$ ipython --no-banner

In [1]: import numpy as np

In [2]: np.set_printoptions(suppress=True, linewidth=120)

In [3]: rnd = lambda a: np.round(a, 4) + 0

In [4]: F = np.load("sample14.npy")

In [5]: print(F)
[[24  0 24]
 [12  0 12]
 [12  0 12]
 [21  0 21]
 [ 0  0  0]
 [21  0 21]
 [ 6  0  6]
 [27  0 27]
 [27  0 27]]

In [6]: # rows 1 and 2 are equal

In [7]: print(np.abs(F).max())
27

In [8]: print(rnd(np.linalg.norm(F)))
80.4984

In [9]: print(np.count_nonzero(F))
16

In [10]: print(F.sum(axis=1))
[48 24 24 42  0 42 12 54 54]

In [11]: r0 = np.array([-2, 0])

In [12]: print(np.cross(F[6, :3], F[8, :3]))
[0 0 0]

In [13]: print(np.convolve(F[6], r0))
[-12   0 -12   0]

In [14]: data = np.load("test1.npy")

In [15]: print(data)
[[1.     0.2    0.04   0.008  0.0016 0.0003 0.0001]
 [0.2    1.     0.2    0.04   0.008  0.0016 0.0003]
 [0.04   0.2    1.     0.2    0.04   0.008  0.0016]
 [0.008  0.04   0.2    1.     0.2    0.04   0.008 ]
 [0.0016 0.008  0.04   0.2    1.     0.2    0.04  ]
 [0.0003 0.0016 0.008  0.04   0.2    1.     0.2   ]
 [0.0001 0.0003 0.0016 0.008  0.04   0.2    1.    ]]

In [16]: rng = np.random.default_rng(48)

In [17]: B = data + rng.integers(-2, 3, (7, 3)) @ rng.integers(-2, 3, (3, 7))

In [18]: print(B)
[[ 3.      4.2     3.04    3.008   2.0016  3.0003  0.0001]
 [ 2.2    -1.      1.2    -0.96   -1.992   1.0016  2.0003]
 [ 8.04    2.2     8.     -0.8    -3.96    3.008   0.0016]
 [ 4.008  -2.96    2.2    -4.     -5.8    -1.96   -0.992 ]
 [-3.9984 -2.992  -3.96    1.2     3.      0.2     3.04  ]
 [ 3.0003 -0.9984  2.008  -1.96   -2.8     1.      0.2   ]
 [-3.9999  2.0003 -2.9984 -2.992   0.04   -6.8    -7.    ]]

In [19]: print(np.abs(B - data).sum(axis=1))
[17. 11. 25. 23. 17. 11. 27.]

In [20]: print(rnd(B - data))
[[ 2.  4.  3.  3.  2.  3.  0.]
 [ 2. -2.  1. -1. -2.  1.  2.]
 [ 8.  2.  7. -1. -4.  3.  0.]
 [ 4. -3.  2. -5. -6. -2. -1.]
 [-4. -3. -4.  1.  2.  0.  3.]
 [ 3. -1.  2. -2. -3.  0.  0.]
 [-4.  2. -3. -3.  0. -7. -8.]]

In [21]: x0 = np.array([1, 0, 0, 0, -2, 0, 1])

In [22]: y = B @ x0

In [23]: print(rnd(y))
[ -1.0031   8.1843  15.9616  14.616   -6.9584   8.8003 -11.0799]

In [24]: print(rnd(np.linalg.solve(B.T, B[3])))
[0. 0. 0. 1. 0. 0. 0.]

In [25]: print(rnd(np.linalg.solve(B, y + B[:, 4])))
[ 1.  0.  0.  0. -1.  0.  1.]

In [26]: print(rnd(np.linalg.solve(B, 3 * y)))
[ 3.  0.  0.  0. -6.  0.  3.]

In [27]: r0 = np.array([1, -2])

In [28]: print(np.polyval(r0, data[3]))
[-1.992 -1.96  -1.8   -1.    -1.8   -1.96  -1.992]

In [29]: B = np.linalg.inv(data)

In [30]: print(np.allclose(B, data.T))
False

In [31]: print(rnd(data @ B))
[[1. 0. 0. 0. 0. 0. 0.]
 [0. 1. 0. 0. 0. 0. 0.]
 [0. 0. 1. 0. 0. 0. 0.]
 [0. 0. 0. 1. 0. 0. 0.]
 [0. 0. 0. 0. 1. 0. 0.]
 [0. 0. 0. 0. 0. 1. 0.]
 [0. 0. 0. 0. 0. 0. 1.]]

In [32]: print(rnd(np.linalg.inv(B)))
[[1.     0.2    0.04   0.008  0.0016 0.0003 0.0001]
 [0.2    1.     0.2    0.04   0.008  0.0016 0.0003]
 [0.04   0.2    1.     0.2    0.04   0.008  0.0016]
 [0.008  0.04   0.2    1.     0.2    0.04   0.008 ]
 [0.0016 0.008  0.04   0.2    1.     0.2    0.04  ]
 [0.0003 0.0016 0.008  0.04   0.2    1.     0.2   ]
 [0.0001 0.0003 0.0016 0.008  0.04   0.2    1.    ]]

In [33]: print(rnd(np.linalg.det(data) * np.linalg.det(B)))
1.0

In [34]: print(rnd(np.linalg.slogdet(data)[0]))
1.0

In [35]: mat = np.load("a.npy")

In [36]: print(mat)
[[0 2 1 1 1 1 2 2 2]
 [0 0 1 0 2 1 1 2 1]
 [0 0 0 3 0 0 1 0 3]
 [0 0 0 0 2 1 1 0 0]
 [0 0 0 0 0 2 1 0 3]
 [0 0 0 0 0 0 2 2 2]
 [0 0 0 0 0 0 0 1 2]
 [0 0 0 0 0 0 0 0 1]
 [0 0 0 0 0 0 0 0 0]]

In [37]: U, s, Vh = np.linalg.svd(mat)

In [38]: evecs = Vh[:(s > 1e-8).sum()]

In [39]: x0 = mat[5] + -3 * mat[6] + rng.integers(2) * np.eye(9)[4]

In [40]: print(x0)
[ 0.  0.  0.  0.  0.  0.  2. -1. -4.]

In [41]: print(np.linalg.matrix_rank(np.vstack([mat, x0])))
8

In [42]: print(rnd(evecs.T @ evecs))
[[0. 0. 0. 0. 0. 0. 0. 0. 0.]
 [0. 1. 0. 0. 0. 0. 0. 0. 0.]
 [0. 0. 1. 0. 0. 0. 0. 0. 0.]
 [0. 0. 0. 1. 0. 0. 0. 0. 0.]
 [0. 0. 0. 0. 1. 0. 0. 0. 0.]
 [0. 0. 0. 0. 0. 1. 0. 0. 0.]
 [0. 0. 0. 0. 0. 0. 1. 0. 0.]
 [0. 0. 0. 0. 0. 0. 0. 1. 0.]
 [0. 0. 0. 0. 0. 0. 0. 0. 1.]]

In [43]: print(rnd(np.diag(evecs.T @ evecs)))
[0. 1. 1. 1. 1. 1. 1. 1. 1.]
